>>> import numpy as np
>>> np.set_printoptions(suppress=True, linewidth=140)
>>> W2 = np.array([[-0.8, 0.2, -0.9, 1.2, 0.1, 1.3, -1.1, -1.2],
...     [-1.3, -0.5, -0.7, 1.1, 0.7, -0.5, -0.8, -2.3],
...     [0.6, -0.7, -0.2, 1.6, -0.4, -0.4, 0.7, 1.1]])
>>> rng = np.random.default_rng(600)
>>> arr = np.array([[2, 0, 3],
...     [1, 3, 1],
...     [0, 3, 2],
...     [1, 3, 0],
...     [2, 3, 1],
...     [3, 1, 1],
...     [2, 0, 2],
...     [1, 1, 1],
...     [0, 1, 0],
...     [3, 2, 0],
...     [2, 3, 1],
...     [0, 0, 0],
...     [1, 0, 3],
...     [1, 1, 0],
...     [2, 2, 2],
...     [0, 2, 3],
...     [0, 0, 0],
...     [2, 1, 0],
...     [0, 3, 0],
...     [3, 3, 2],
...     [0, 3, 0],
...     [0, 1, 2],
...     [0, 0, 3],
...     [3, 3, 3],
...     [3, 3, 0],
...     [0, 2, 0],
...     [1, 1, 1],
...     [0, 2, 0],
...     [0, 1, 1]]) @ W2 + 0.3 * rng.normal(size=(29, 8))
>>> arr.round(1) + 0
array([[  0.1,  -1.7,  -2.6,   7.2,  -1.5,   1.1,  -0.1,   1.4],
       [ -3.8,  -1.9,  -3.2,   6.1,   1.7,  -0.5,  -3.6,  -6.8],
       [ -2.9,  -2.7,  -2.9,   6.4,   0.8,  -2.5,  -0.8,  -5.1],
       [ -4.9,  -0.4,  -3. ,   4.9,   1.9,  -0.3,  -2.9,  -8. ],
       [ -4.6,  -1.4,  -4.4,   6.8,   1.7,   0.8,  -4.2,  -7.4],
       [ -3.1,   0. ,  -3.5,   6.5,   0.2,   2.9,  -4. ,  -5.3],
       [  0. ,  -1.1,  -2.1,   6.1,  -0.4,   2. ,  -0.4,   0.2],
       [ -1.2,  -0.9,  -1.4,   3.6,   0.6,   0.8,  -1. ,  -2.2],
       [ -2.1,  -0.8,  -1.1,   1.1,   0.6,  -0.9,  -0.7,  -2. ],
       [ -4.9,  -0.4,  -4.4,   4.9,   1.8,   2.8,  -5.1,  -8.3],
       [ -5. ,  -1.5,  -4.1,   7.1,   2.3,   0.4,  -3.6,  -8.2],
       [  0.2,   0.2,  -0.1,  -0.2,   0. ,  -0.1,  -0.2,  -0.2],
       [  1.4,  -2.4,  -1.1,   6.4,  -1.1,  -0.4,   0.4,   2.1],
       [ -1.9,  -0.6,  -2.1,   2.1,   0.6,   0.9,  -2.3,  -3.9],
       [ -2.7,  -1.8,  -3.9,   7.5,   0.4,   0.4,  -2.2,  -4.4],
       [ -0.5,  -3. ,  -2.4,   7.1,  -0.1,  -2. ,   0.4,  -1.6],
       [  0. ,   0.3,   0.2,  -0.4,  -0.1,   0. ,   0.1,   0.3],
       [ -3. ,  -0.1,  -2.6,   3.2,   1.2,   1.9,  -3.2,  -5.1],
       [ -4.3,  -1.4,  -2.5,   3.8,   1.7,  -1.7,  -2.5,  -6.3],
       [ -5. ,  -2.6,  -4.8,   9.8,   1.6,   1.7,  -4.7,  -7.8],
       [ -3.9,  -1.2,  -2.1,   3.5,   2.3,  -1.2,  -2.4,  -7. ],
       [  0. ,  -2. ,  -0.7,   4.8,  -0.6,  -1.6,   0.7,   0.4],
       [  2. ,  -2.5,  -1. ,   4.7,  -1.3,  -1.7,   2.7,   3.5],
       [ -4.7,  -3.1,  -5.6,  11.8,   1.5,   1.5,  -4.2,  -7. ],
       [ -6.2,  -0.9,  -4.8,   6.8,   2.1,   2. ,  -5.8, -10.4],
       [ -2.5,  -0.9,  -1.1,   2.7,   1.2,  -1.4,  -1.8,  -4.6],
       [ -1.8,  -1.1,  -2. ,   4.4,   0.3,   0.3,  -1.2,  -1.9],
       [ -2.5,  -1.1,  -1.8,   2.3,   1.6,  -1.4,  -1.5,  -4.5],
       [ -0.5,  -1.1,  -0.8,   3. ,   0.9,  -0.6,   0.1,  -1.3]])
>>> round(float(np.abs(arr).max()), 1)
11.8
>>> np.linalg.matrix_rank(arr)
np.int64(8)
>>> print(np.count_nonzero(arr))
232
